>>> import numpy as np
>>> np.set_printoptions(precision=1, suppress=True, linewidth=120)
>>> u = np.array([4, 3, 5, 5, -5])
>>> X = np.array([np.roll(u, i) for i in range(5)])
>>> X
array([[ 4,  3,  5,  5, -5],
       [-5,  4,  3,  5,  5],
       [ 5, -5,  4,  3,  5],
       [ 5,  5, -5,  4,  3],
       [ 3,  5,  5, -5,  4]])
>>> x0 = np.array([9, 1, -7, 6, 7])
>>> y = X @ x0
>>> b, lr = np.zeros(5), 1 / np.linalg.norm(X, 2) ** 2
>>> for i in range(40):
...     b -= lr * X.T @ (X @ b - y)
...     if i % 10 == 0: print(i, round(np.linalg.norm(X @ b - y), 1))
... 
0 49.1
10 0.0
20 0.0
30 0.0
>>> round(np.linalg.cond(X), 1)
np.float64(1.3)
>>> b
array([ 9.,  1., -7.,  6.,  7.])
>>> arr = np.load("sample0.npy")
>>> arr
array([[0, 0, 0],
       [2, 0, 0],
       [0, 0, 0],
       [0, 0, 0]])
>>> np.abs(np.diag(np.linalg.qr(arr)[1])) > 1e-9
array([ True, False, False])
>>> np.allclose(arr[:-1].T @ np.linalg.lstsq(arr[:-1].T, arr[-1])[0], arr[-1])
True
>>> np.linalg.lstsq(arr[:-1].T, arr[-1])[2]
np.int32(1)
>>> W0 = np.array([[0, -1, 3, 2, 0],
...     [1, 0, 3, 3, -3],
...     [0, 1, 0, 0, -1],
...     [0, 0, 0, 0, 0],
...     [2, 0, 0, -3, 0]])
>>> U, s, Vt = np.linalg.svd(W0)
>>> np.argmax(s[:-1] / (s[1:] + 1e-6)) + 1
np.int64(4)
>>> M2 = U[:, :4] @ np.diag(s[:4]) @ Vt[:4]
>>> round(float(np.abs(W0 - M2).max()), 1)
0.0
>>> np.linalg.matrix_rank(M2)
np.int64(4)
>>> np.linalg.matrix_rank(W0, rtol=0.05)
np.int64(4)
>>> round(float(np.linalg.norm(W0 - M2) / np.linalg.norm(W0)), 1)
0.0
